$ python -q
>>> import numpy as np
>>> np.set_printoptions(precision=1, suppress=True, linewidth=160, sign=" ")
>>> rnd = lambda a: np.round(a, 1) + 0
>>> J = np.array([[0.9, -1.8, 0.4, 1.6, -0.2, -3.8, 0.6, 2.0],
...     [1.8, 3.4, 1.6, 0.7, -1.9, 1.2, 1.7, 1.6],
...     [1.3, -0.3, 1.3, 2.3, 0.0, -0.2, 0.8, -0.5],
...     [-2.1, -0.1, -1.9, -1.7, -3.3, 4.9, 0.8, -1.0],
...     [-2.1, -0.1, 1.4, -1.2, 0.4, 1.9, 0.2, -2.7],
...     [0.3, 0.7, 2.4, 4.3, -1.3, -1.2, 0.6, 4.4],
...     [0.1, 1.5, 2.9, -0.9, -0.1, 1.9, -0.7, -0.8]])
>>> J
array([[ 0.9, -1.8,  0.4,  1.6, -0.2, -3.8,  0.6,  2. ],
       [ 1.8,  3.4,  1.6,  0.7, -1.9,  1.2,  1.7,  1.6],
       [ 1.3, -0.3,  1.3,  2.3,  0. , -0.2,  0.8, -0.5],
       [-2.1, -0.1, -1.9, -1.7, -3.3,  4.9,  0.8, -1. ],
       [-2.1, -0.1,  1.4, -1.2,  0.4,  1.9,  0.2, -2.7],
       [ 0.3,  0.7,  2.4,  4.3, -1.3, -1.2,  0.6,  4.4],
       [ 0.1,  1.5,  2.9, -0.9, -0.1,  1.9, -0.7, -0.8]])
>>> Y = np.array([[0, 1, 0],
...     [2, 0, 0],
...     [1, 1, 0],
...     [0, 1, 0],
...     [0, 1, 2],
...     [0, 0, 1],
...     [0, 0, 1],
...     [1, 1, 1]])
>>> rnd(np.einsum("ij->j", J))
array([ 0.2,  3.3,  8.1,  5.1, -6.4,  4.7,  4. ,  3. ])
>>> rnd(np.einsum("ik,kj->ij", J, Y))
array([[ -1.2,   4.7,  -1.6],
       [ 10. ,   3.8,   0.7],
       [  0.2,   4.4,   0.1],
       [ -3.1, -10. ,  -1.9],
       [ -1.5,  -4.2,   0.2],
       [  8.2,  10.1,   1.2],
       [  5.1,   1.2,   0.2]])
>>> np.linalg.matrix_rank(np.vstack([J, Y.T]))
np.int64(8)
>>> cov = J.T @ J
>>> rnd(np.linalg.svd(J, compute_uv=False) ** 2)
array([ 99.5,  49.6,  23.5,  11.4,   5.7,   2.8,   1.5])
>>> np.linalg.matrix_rank(cov)
np.int64(7)
>>> rnd(np.linalg.eigvalsh(cov)[::-1])
array([ 99.5,  49.6,  23.5,  11.4,   5.7,   2.8,   1.5,   0. ])
>>> rnd(np.trace(cov)), rnd((J ** 2).sum())
(np.float64(193.9), np.float64(193.9))
>>> (J @ J.T).shape
(7, 7)
>>> rnd(np.diag(cov))
array([ 14.7,  17.6,  24.2,  32. ,  16.4,  48.6,   5.4,  35.1])
>>> np.allclose(cov, cov.T)
True
>>> T = np.stack([J, 5 * J, J[::-1]])
>>> rnd(np.linalg.norm(T, axis=(1, 2)))
array([ 13.9,  69.6,  13.9])
>>> rnd(np.einsum("bij,cij->bc", T, T))
array([[  193.9,   969.7,    55.9],
       [  969.7,  4848.5,   279.7],
       [   55.9,   279.7,   193.9]])
>>> T.shape
(3, 7, 8)
>>> (T @ J.T).shape
(3, 7, 7)
>>> def softmax(z):
...     e = np.exp(z - z.max(axis=-1, keepdims=True))
...     return e / e.sum(axis=-1, keepdims=True)
... 
>>> rnd(softmax(10 * J[6]))
array([ 0.,  0.,  1.,  0.,  0.,  0.,  0.,  0.])
>>> rnd(softmax(J[6]))
array([ 0. ,  0.1,  0.6,  0. ,  0. ,  0.2,  0. ,  0. ])
>>> rnd(softmax(J[6] + -1))
array([ 0. ,  0.1,  0.6,  0. ,  0. ,  0.2,  0. ,  0. ])
>>> scores = J @ J.T / np.sqrt(8)
>>> rnd(softmax(scores))
array([[ 0.8,  0. ,  0. ,  0. ,  0. ,  0.2,  0. ],
       [ 0. ,  1. ,  0. ,  0. ,  0. ,  0. ,  0. ],
       [ 0.1,  0.1,  0.3,  0. ,  0. ,  0.6,  0. ],
       [ 0. ,  0. ,  0. ,  1. ,  0. ,  0. ,  0. ],
       [ 0. ,  0. ,  0. ,  0.2,  0.8,  0. ,  0. ],
       [ 0. ,  0. ,  0. ,  0. ,  0. ,  1. ,  0. ],
       [ 0. ,  0.1,  0. ,  0. ,  0.1,  0. ,  0.8]])
>>> softmax(scores).round(6).argmax(axis=1)
array([ 0,  1,  5,  3,  4,  5,  6])
>>> A = np.load("w.npy")
>>> A
array([[ 0,  4,  0,  4,  0,  4],
       [ 0,  2,  0,  2,  0,  2],
       [ 0,  9,  0,  9,  0,  9],
       [ 0,  4,  0,  4,  0,  4],
       [ 0,  2,  0,  2,  0,  2],
       [ 0,  9,  0,  9,  0,  9]])
>>> # columns 0 and 2 are equal
>>> np.linalg.lstsq(A[:-1].T, A[-1])[2]
np.int32(1)
>>> rnd(A @ np.linalg.pinv(A) @ A)
array([[ 0.,  4.,  0.,  4.,  0.,  4.],
       [ 0.,  2.,  0.,  2.,  0.,  2.],
       [ 0.,  9.,  0.,  9.,  0.,  9.],
       [ 0.,  4.,  0.,  4.,  0.,  4.],
       [ 0.,  2.,  0.,  2.,  0.,  2.],
       [ 0.,  9.,  0.,  9.,  0.,  9.]])
>>> rnd(softmax(A[1] + 3))
array([ 0. ,  0.3,  0. ,  0.3,  0. ,  0.3])
>>> rnd(softmax(10 * A[1]))
array([ 0. ,  0.3,  0. ,  0.3,  0. ,  0.3])
>>> rnd(softmax(A[1]))
array([ 0. ,  0.3,  0. ,  0.3,  0. ,  0.3])
>>> scores = A @ A.T / np.sqrt(6)
>>> softmax(scores).round(6).argmax(axis=1)
array([ 2,  2,  2,  2,  2,  2])
>>> rnd(softmax(scores)[1] @ A)
array([ 0.,  9.,  0.,  9.,  0.,  9.])
>>> U, s, vt = np.linalg.svd(A)
>>> vecs = vt[:(s > 1e-8).sum()]
>>> rng = np.random.default_rng(362)
>>> vec = A[2] + -2 * A[4] + rng.integers(2) * np.eye(6)[2]
>>> vec
array([ 0.,  5.,  1.,  5.,  0.,  5.])
>>> rnd(vecs.T @ vecs)
array([[ 0. ,  0. ,  0. ,  0. ,  0. ,  0. ],
       [ 0. ,  0.3,  0. ,  0.3,  0. ,  0.3],
       [ 0. ,  0. ,  0. ,  0. ,  0. ,  0. ],
       [ 0. ,  0.3,  0. ,  0.3,  0. ,  0.3],
       [ 0. ,  0. ,  0. ,  0. ,  0. ,  0. ],
       [ 0. ,  0.3,  0. ,  0.3,  0. ,  0.3]])
>>> rnd(np.diag(vecs.T @ vecs))
array([ 0. ,  0.3,  0. ,  0.3,  0. ,  0.3])
>>> np.linalg.matrix_rank(np.vstack([A, vec]))
np.int64(2)
>>> arr = np.minimum.outer(np.arange(1, 7), np.arange(1, 7)) * -3
>>> arr
array([[ -3,  -3,  -3,  -3,  -3,  -3],
       [ -3,  -6,  -6,  -6,  -6,  -6],
       [ -3,  -6,  -9,  -9,  -9,  -9],
       [ -3,  -6,  -9, -12, -12, -12],
       [ -3,  -6,  -9, -12, -15, -15],
       [ -3,  -6,  -9, -12, -15, -18]])
>>> # symmetric, so the eigenvalues are real
>>> Y = np.array([[1, -2, 0], [2, 2, 1], [-1, 2, 2], [1, 0, -1], [1, 2, 1], [1, 1, 0]])
>>> Y.T @ arr.T
array([[-15, -27, -33, -42, -48, -51],
       [-15, -36, -51, -60, -69, -72],
       [ -9, -18, -24, -24, -27, -27]])
>>> Y @ arr
Traceback (most recent call last):
  File "<python-input-53>", line 1, in <module>
    Y @ arr
    ~~^~~~~
ValueError: matmul: Input operand 1 has a mismatch in its core dimension 0, with gufunc signature (n?,k),(k,m?)->(n?,m?) (size 6 is different from 3)
>>> np.einsum("ik,kj->ji", arr, Y)
array([[-15, -27, -33, -42, -48, -51],
       [-15, -36, -51, -60, -69, -72],
       [ -9, -18, -24, -24, -27, -27]])
>>> evals, vecs = np.linalg.eigh(arr)
>>> vec = np.array([4, -3, -3, 0, 4, 0])
>>> np.abs(arr).sum(axis=1).max(), rnd(np.abs(evals).max())
(np.int64(63), np.float64(51.6))
>>> rnd(vec @ arr @ vec / (vec @ vec)), rnd(evals[0]), rnd(evals[-1])
(np.float64(-2.5), np.float64(-51.6), np.float64(-0.8))
>>> rnd(np.linalg.eigvalsh(arr[1:, 1:]))
array([-50.7,  -5.4,  -2. ,  -1.1,  -0.8])
>>> idx = rng.permutation(6)
>>> idx
array([ 0,  1,  4,  5,  2,  3])
>>> Y = arr[idx][:, idx]
>>> Y
array([[ -3,  -3,  -3,  -3,  -3,  -3],
       [ -3,  -6,  -6,  -6,  -6,  -6],
       [ -3,  -6, -15, -15,  -9, -12],
       [ -3,  -6, -15, -18,  -9, -12],
       [ -3,  -6,  -9,  -9,  -9,  -9],
       [ -3,  -6, -12, -12,  -9, -12]])
>>> np.trace(Y)
np.int64(-63)
>>> np.linalg.matrix_power(Y, 2)
array([[  54,   99,  180,  189,  135,  162],
       [  99,  189,  351,  369,  261,  315],
       [ 180,  351,  720,  765,  504,  630],
       [ 189,  369,  765,  819,  531,  666],
       [ 135,  261,  504,  531,  369,  450],
       [ 162,  315,  630,  666,  450,  558]])
>>> (Y + Y.T) / 2
array([[ -3.,  -3.,  -3.,  -3.,  -3.,  -3.],
       [ -3.,  -6.,  -6.,  -6.,  -6.,  -6.],
       [ -3.,  -6., -15., -15.,  -9., -12.],
       [ -3.,  -6., -15., -18.,  -9., -12.],
       [ -3.,  -6.,  -9.,  -9.,  -9.,  -9.],
       [ -3.,  -6., -12., -12.,  -9., -12.]])
>>> Y = np.linalg.inv(arr)
>>> rnd(arr @ Y)
array([[ 1.,  0.,  0.,  0.,  0.,  0.],
       [ 0.,  1.,  0.,  0.,  0.,  0.],
       [ 0.,  0.,  1.,  0.,  0.,  0.],
       [ 0.,  0.,  0.,  1.,  0.,  0.],
       [ 0.,  0.,  0.,  0.,  1.,  0.],
       [ 0.,  0.,  0.,  0.,  0.,  1.]])
>>> rnd(Y)
array([[-0.7,  0.3,  0. ,  0. ,  0. ,  0. ],
       [ 0.3, -0.7,  0.3,  0. ,  0. ,  0. ],
       [ 0. ,  0.3, -0.7,  0.3,  0. ,  0. ],
       [ 0. ,  0. ,  0.3, -0.7,  0.3,  0. ],
       [ 0. ,  0. ,  0. ,  0.3, -0.7,  0.3],
       [ 0. ,  0. ,  0. ,  0. ,  0.3, -0.3]])
>>> rnd(np.linalg.cond(arr))
np.float64(64.9)
>>> rnd(np.linalg.det(arr) * Y)
array([[-486.,  243.,    0.,    0.,    0.,    0.],
       [ 243., -486.,  243.,    0.,    0.,    0.],
       [   0.,  243., -486.,  243.,    0.,    0.],
       [   0.,    0.,  243., -486.,  243.,    0.],
       [   0.,    0.,    0.,  243., -486.,  243.],
       [   0.,    0.,    0.,    0.,  243., -243.]])
>>> rnd(np.linalg.det(arr) * np.linalg.det(Y))
np.float64(1.0)
>>> mat = np.triu(rng.random((4, 4)) < 0.6, 1).astype(int)
>>> mat = mat + mat.T
>>> mat
array([[ 0,  0,  0,  1],
       [ 0,  0,  1,  0],
       [ 0,  1,  0,  1],
       [ 1,  0,  1,  0]])
>>> # symmetric, so the eigenvalues are real
>>> O, vecs = np.linalg.qr(mat[:, :3])[0], np.linalg.qr(mat[:, 3:])[0]
>>> s = np.linalg.svd(O.T @ vecs, compute_uv=False)
>>> (s > 0.9).sum()
np.int64(0)
>>> rnd(np.degrees(np.arccos(s.clip(0, 1))))
array([ 45.])
>>> rnd(np.linalg.norm(O @ O.T - vecs @ vecs.T, 2))
np.float64(1.0)
>>> rnd(s)
array([ 0.7])
>>> np.linalg.norm(mat, axis=1).argmax()
np.int64(2)
>>> rnd(np.linalg.norm(mat[3], 1)), rnd(np.linalg.norm(mat[3], np.inf))
(np.float64(2.0), np.float64(1.0))
>>> rnd(np.linalg.norm(mat, axis=0))
array([ 1. ,  1. ,  1.4,  1.4])
>>> rnd(np.linalg.norm(mat, 1)), rnd(np.linalg.norm(mat, np.inf))
(np.float64(2.0), np.float64(2.0))
>>> E = -2 * np.eye(4) + np.eye(4, k=1)
>>> E
array([[-2.,  1.,  0.,  0.],
       [ 0., -2.,  1.,  0.],
       [ 0.,  0., -2.,  1.],
       [ 0.,  0.,  0., -2.]])
>>> O, Rm = np.linalg.qr(E)
>>> O @ Rm
array([[-2.,  1.,  0.,  0.],
       [ 0., -2.,  1.,  0.],
       [ 0.,  0., -2.,  1.],
       [ 0.,  0.,  0., -2.]])
>>> O
array([[ 1.,  0.,  0.,  0.],
       [-0.,  1.,  0.,  0.],
       [-0., -0.,  1.,  0.],
       [-0., -0., -0.,  1.]])
>>> Rm
array([[-2.,  1.,  0.,  0.],
       [ 0., -2.,  1.,  0.],
       [ 0.,  0., -2.,  1.],
       [ 0.,  0.,  0., -2.]])
>>> np.trace(O @ O.T)
np.float64(4.0)
>>> np.abs(np.diag(Rm))
array([ 2.,  2.,  2.,  2.])
>>> np.einsum("ii->", E)
np.float64(-8.0)
>>> rnd(np.linalg.det(E.T))
np.float64(16.0)
>>> rnd(np.linalg.det(E[::-1]))
np.float64(16.0)
>>> rnd(np.linalg.det(2 * E)), rnd(np.linalg.det(E))
(np.float64(256.0), np.float64(16.0))
>>> np.kron(np.eye(2, dtype=int), E)
array([[-2.,  1.,  0.,  0., -0.,  0.,  0.,  0.],
       [ 0., -2.,  1.,  0.,  0., -0.,  0.,  0.],
       [ 0.,  0., -2.,  1.,  0.,  0., -0.,  0.],
       [ 0.,  0.,  0., -2.,  0.,  0.,  0., -0.],
       [-0.,  0.,  0.,  0., -2.,  1.,  0.,  0.],
       [ 0., -0.,  0.,  0.,  0., -2.,  1.,  0.],
       [ 0.,  0., -0.,  0.,  0.,  0., -2.,  1.],
       [ 0.,  0.,  0., -0.,  0.,  0.,  0., -2.]])
>>> Y = E / np.linalg.norm(E, axis=1, keepdims=True)
>>> cov = Y @ Y.T
>>> (np.abs(cov) > 0.9).astype(int)
array([[ 1,  0,  0,  0],
       [ 0,  1,  0,  0],
       [ 0,  0,  1,  0],
       [ 0,  0,  0,  1]])
>>> rnd(np.degrees(np.arccos(np.clip(cov[1, 2], -1, 1))))
np.float64(113.6)
>>> (cov - 2 * np.eye(4)).round(6).argmax(axis=1)
array([ 2,  3,  0,  0])
>>> np.argwhere(np.triu(np.abs(cov) > 0.95, 1))
array([], shape=(0, 2), dtype=int64)
